$ python -q
>>> import numpy as np
>>> from numpy import linalg as LA
>>> np.set_printoptions(suppress=True, linewidth=140)
>>> K = np.loadtxt("arr.csv", delimiter=",")
>>> K
array([[ 1.,  0.,  0.,  0.,  0.,  0.,  0.,  0.,  0.,  0.,  0.,  0.],
       [ 0.,  1.,  0.,  0.,  0.,  0.,  0.,  0.,  0.,  0.,  0.,  0.],
       [ 0.,  0.,  1.,  0.,  0.,  0.,  0.,  0.,  0.,  0.,  0.,  0.],
       [ 0.,  0.,  0.,  0.,  0.,  0.,  0.,  0.,  1.,  0.,  0.,  0.],
       [ 0.,  0.,  0.,  0.,  1.,  0.,  0.,  0.,  0.,  0.,  0.,  0.],
       [ 0.,  0.,  0.,  0.,  0.,  1.,  0.,  0.,  0.,  0.,  0.,  0.],
       [ 0.,  0.,  0.,  0.,  0.,  0.,  1.,  0.,  0.,  0.,  0.,  0.],
       [ 0.,  0.,  0.,  0.,  0.,  0.,  0.,  1.,  0.,  0.,  0.,  0.],
       [ 0.,  0.,  0., -1.,  0.,  0.,  0.,  0.,  0.,  0.,  0.,  0.],
       [ 0.,  0.,  0.,  0.,  0.,  0.,  0.,  0.,  0.,  1.,  0.,  0.],
       [ 0.,  0.,  0.,  0.,  0.,  0.,  0.,  0.,  0.,  0.,  1.,  0.],
       [ 0.,  0.,  0.,  0.,  0.,  0.,  0.,  0.,  0.,  0.,  0.,  1.]])
>>> Q, vecs = LA.qr(K[:, :5])[0], LA.qr(K[:, 5:])[0]
>>> sv = LA.svd(Q.T @ vecs, compute_uv=False)
>>> np.degrees(np.arccos(sv.clip(0, 1)))
array([90., 90., 90., 90., 90.])
>>> F = np.load("sample19.npy")
>>> F
array([[ 0.,  2., -1., -3.,  3., -2., -3.],
       [ 2.,  0.,  0.,  0.,  0.,  0.,  0.],
       [-1.,  0.,  0.,  0.,  0.,  0.,  0.],
       [-3.,  0.,  0.,  0.,  0.,  0.,  0.],
       [ 3.,  0.,  0.,  0.,  0.,  0.,  0.],
       [-2.,  0.,  0.,  0.,  0.,  0.,  0.],
       [-3.,  0.,  0.,  0.,  0.,  0.,  0.]])
>>> rk = LA.matrix_rank(F)
>>> print(rk)
2
>>> ns = LA.svd(F)[2][rk:].T
>>> LA.matrix_rank(F.T @ F), LA.matrix_rank(F @ F.T)
(np.int64(2), np.int64(2))
>>> np.round(ns @ ns.T, 2)
array([[ 0.  ,  0.  ,  0.  ,  0.  ,  0.  ,  0.  ,  0.  ],
       [ 0.  ,  0.89,  0.06,  0.17, -0.17,  0.11,  0.17],
       [ 0.  ,  0.06,  0.97, -0.08,  0.08, -0.06, -0.08],
       [ 0.  ,  0.17, -0.08,  0.75,  0.25, -0.17, -0.25],
       [ 0.  , -0.17,  0.08,  0.25,  0.75,  0.17,  0.25],
       [ 0.  ,  0.11, -0.06, -0.17,  0.17,  0.89, -0.17],
       [ 0.  ,  0.17, -0.08, -0.25,  0.25, -0.17,  0.75]])
>>> [int(LA.matrix_rank(F[:i])) for i in range(1, len(F) + 1)]
[1, 2, 2, 2, 2, 2, 2]
>>> evals, vecs = LA.eigh(F)
>>> np.round(LA.eigvalsh(F + 5 * np.eye(7)), 2)
array([-1.,  5.,  5.,  5.,  5.,  5., 11.])
>>> np.round(LA.svd(F, compute_uv=False), 2) + 0
array([6., 6., 0., 0., 0., 0., 0.])
>>> np.unique(evals.round(6) + 0, return_counts=True)[1]
array([1, 5, 1])
>>> evals.sum(), np.trace(F)
(np.float64(0.0), np.float64(0.0))
>>> (evals > 1e-8).sum(), (evals < -1e-8).sum()
(np.int64(1), np.int64(1))
>>> arr = np.load("data.npy")
>>> arr
array([[ 0,  0,  0,  0,  0,  0,  0,  0],
       [ 0,  1,  2, -1, -1, -1, -1, -1],
       [ 0,  2,  4, -2, -2, -2, -2, -2],
       [ 0, -1, -2,  1,  1,  1,  1,  1],
       [ 0, -1, -2,  1,  1,  1,  1,  1],
       [ 0, -1, -2,  1,  1,  1,  1,  1],
       [ 0, -1, -2,  1,  1,  1,  1,  1],
       [ 0, -1, -2,  1,  1,  1,  1,  1]])
>>> np.allclose(arr[:-1].T @ LA.lstsq(arr[:-1].T, arr[-1])[0], arr[-1])
True
>>> np.abs(np.diag(LA.qr(arr)[1])) > 1e-9
array([False,  True, False, False, False, False, False, False])
>>> round(float(np.trace(LA.pinv(arr) @ arr)), 2)
1.0
>>> np.unique(arr.round(6), axis=0).shape
(4, 8)
>>> LA.lstsq(arr[:-1].T, arr[-1])[2]
np.int32(1)
>>> x = np.array([3, 1, 1, 2, -2, 0, 3, -2, 3, -3, -1, -3])
>>> y = K @ x
>>> beta, lr = np.zeros(12), 1 / LA.norm(K, 2) ** 2
>>> for i in range(12):
...     beta -= lr * K.T @ (K @ beta - y)
...     if i % 2 == 0: print(i, round(LA.norm(K @ beta - y), 2))
... 
0 0.0
2 0.0
4 0.0
6 0.0
8 0.0
10 0.0
>>> print(np.round(LA.cond(K), 2))
1.0
>>> beta
array([ 3.,  1.,  1.,  2., -2.,  0.,  3., -2.,  3., -3., -1., -3.])
>>> rk = LA.matrix_rank(arr)
>>> rk
np.int64(1)
>>> ns = LA.svd(arr)[2][rk:].T
>>> [int(LA.matrix_rank(arr[:i])) for i in range(1, len(arr) + 1)]
[0, 1, 1, 1, 1, 1, 1, 1]
>>> [int(LA.matrix_rank(np.delete(arr, i, axis=0))) for i in range(8)]
[1, 1, 1, 1, 1, 1, 1, 1]
>>> print([int(LA.matrix_rank(arr[:, :j + 1])) for j in range(8)])
[0, 1, 1, 1, 1, 1, 1, 1]
>>> np.round(ns @ ns.T, 2)
array([[ 1. ,  0. ,  0. ,  0. ,  0. ,  0. ,  0. ,  0. ],
       [ 0. ,  0.9, -0.2,  0.1,  0.1,  0.1,  0.1,  0.1],
       [ 0. , -0.2,  0.6,  0.2,  0.2,  0.2,  0.2,  0.2],
       [ 0. ,  0.1,  0.2,  0.9, -0.1, -0.1, -0.1, -0.1],
       [ 0. ,  0.1,  0.2, -0.1,  0.9, -0.1, -0.1, -0.1],
       [ 0. ,  0.1,  0.2, -0.1, -0.1,  0.9, -0.1, -0.1],
       [ 0. ,  0.1,  0.2, -0.1, -0.1, -0.1,  0.9, -0.1],
       [ 0. ,  0.1,  0.2, -0.1, -0.1, -0.1, -0.1,  0.9]])
